>>> import numpy as np
>>> from numpy import linalg as LA
>>> np.set_printoptions(suppress=True, linewidth=140)
>>> def rnd(a):
...     return np.round(a, 1) + 0
... 
>>> J = np.load("a.npy")
>>> print(J)
[[-1  1  1 -4 -2 -4 -3 -1 -2  3 -2  3]
 [-3 -2  0 -2 -4 -4 -3  1  1  2 -1  3]
 [ 0  0  0  0  0  0  0  0  0  0  0  0]
 [-5 -1  4 -3 -1  0 -5  1 -1  7 -5  1]
 [-1  1  0 -3  0  1  3  3 -1 -3  1  1]
 [ 3  2  1  2 -1  4 -2  2 -1  4  0 -2]
 [-3  0  3 -3  3  0 -4  1 -1  7 -5  1]
 [ 2  1  0  2  0  2  0  1 -2  2  0 -2]
 [ 0  2  1 -2  2 -1  0  0 -2  2 -2  1]
 [-3 -1 -3  2 -4 -5 -3  1  1 -2  3  0]
 [-1  1  3 -3 -2 -2 -2  2 -3  3 -6  4]
 [-2 -1  0  0  0 -1  0  2  1  1 -1  1]
 [ 2  1  0  2  0  2  0  1 -2  2  0 -2]
 [-2 -2  1 -1  2  0 -2 -2 -1  2 -2 -1]
 [-5 -2  0 -2 -2 -5 -5 -2 -2  0  1  1]
 [ 0  0  0  1 -4  2  1  7 -2  0 -3  0]
 [-2 -5  1 -2 -4 -3 -6 -1  0  2 -4  3]
 [ 0 -3 -1 -1 -4 -2 -1  2 -1 -4  2  2]
 [-2  3  1 -6 -4 -3 -1  1 -4  1 -2  2]
 [ 1  1  3 -2 -2  2  1  3 -7 -1  0  1]
 [ 1 -2  0  1 -2  0 -1  2  1 -1 -2  2]
 [-2 -8 -1 -1  0 -3 -4  2  4  0 -2  5]
 [-4  1 -1  2 -2 -3 -1  2 -1 -1  1 -1]
 [ 1 -2 -2  3 -4 -4 -4 -2 -2 -5  5  0]
 [-4  5  2 -2 -2 -4 -2  0 -6  2 -2  0]
 [-1  2  3 -2 -3  1 -3  1 -1  4 -2  1]
 [ 3 -5  1  1  0  0 -1  2  0 -4  0  5]
 [ 0  2 -1 -4 -2 -2  0  1 -2 -1  0  1]
 [-2  2 -1  2 -2 -2 -1  0 -2 -2  2 -2]
 [ 0  5  2 -4 -1  2  0  3 -3  2 -2  0]
 [-3  2  4 -5  1 -1 -2  4 -1  6 -4  5]
 [ 0  1  2 -2 -4  2  1  6 -4  0 -3  2]
 [ 0  0  0  0  0  0  0  0  0  0  0  0]
 [ 1  0 -1 -3 -4 -2 -1  3 -1 -2 -2  3]
 [-2 -3  4 -3 -4  0 -3  1 -6 -1 -5  2]
 [ 1  3  2  1 -1 -1 -4  0 -5  0  1  0]
 [-4  3  1  0 -4 -3 -2  0 -4  0  0 -1]
 [ 0  0 -2 -2 -4 -1  0  1  0 -3  2  0]
 [-3  1  0 -2 -2  0  2  4 -1 -1 -1  0]
 [ 0 -3  1  1  0 -1 -1  1 -1 -1  0  2]
 [-3  4  2 -1 -9  0 -3  5 -4 -1 -2  0]
 [-2 -1  1  2 -3  0 -6  1 -1  1 -2 -1]
 [-4  0  2 -3 -1  2 -2  3 -1  3 -3 -1]
 [-1  0  3 -4  2  0 -1 -1 -7  0 -3  0]
 [ 4  2  2  1 -3  5 -1  3 -5  0  1 -2]
 [ 0 -4  2  0  2  0 -3 -3 -3  0 -1  0]
 [ 1 -6 -1  0  0 -3 -2  1  2 -3  3  5]]
>>> # rows 7 and 12 are equal
>>> Xc = (J - J.mean(axis=0)) / J.std(axis=0)
>>> print(np.argwhere(np.abs(Xc) > 2))
[[ 3  9]
 [ 4  6]
 [ 5  5]
 [ 6  4]
 [ 6  9]
 [ 9  2]
 [10 10]
 [15  7]
 [16  6]
 [18  3]
 [19  8]
 [21  1]
 [21  8]
 [21 11]
 [23  9]
 [23 10]
 [26 11]
 [30  9]
 [30 11]
 [31  7]
 [40  4]
 [41  6]
 [43  8]
 [44  0]
 [44  5]
 [45  7]
 [46  1]
 [46 11]]
>>> b = LA.lstsq(np.delete(Xc, 0, axis=1), Xc[:, 0])[0]
>>> print(np.abs(b).argmax())
4
>>> d = LA.norm(J[:, None] - J[None], axis=-1)
>>> print(d.shape)
(47, 47)
>>> K = np.load("w.npy")
>>> print(K)
[[ 1.  -1.3 -3.9]
 [-0.5 -0.1 -0.2]
 [-0.9  1.   3. ]
 [ 0.4 -0.7 -2. ]
 [-0.4 -0.2 -0.7]
 [ 0.2 -0.1 -0.2]
 [-0.7  0.5  1.4]
 [ 0.  -0.1 -0.4]
 [ 0.1  0.8  2.5]
 [-0.4  0.8  2.4]
 [ 0.   0.4  1.2]
 [-0.1 -0.8 -2.4]
 [-0.5 -0.5 -1.5]
 [ 1.2 -0.7 -2.3]
 [ 0.5 -1.  -2.8]
 [ 0.8  0.   0.1]
 [ 1.2  0.6  1.9]
 [ 0.8 -0.3 -0.9]
 [ 0.8  1.   3. ]
 [-0.1 -0.9 -2.8]
 [-1.1  1.   3.1]
 [ 0.1  1.   2.9]
 [-0.1 -0.1 -0.2]
 [ 0.2  0.  -0.1]
 [ 1.3  1.   3.1]
 [-0.2 -1.2 -3.8]
 [ 0.5 -0.3 -0.8]
 [-2.  -0.6 -1.9]]
>>> Xc = (K - K.mean(axis=0)) / K.std(axis=0)
>>> print(np.argwhere(np.abs(Xc) > 2))
[[27  0]]
>>> print(rnd(Xc.std(axis=0)))
[1. 1. 1.]
>>> b = LA.lstsq(np.delete(Xc, 1, axis=1), Xc[:, 1])[0]
>>> print(np.abs(b).argmax())
1
>>> print(rnd(b))
[0. 1.]
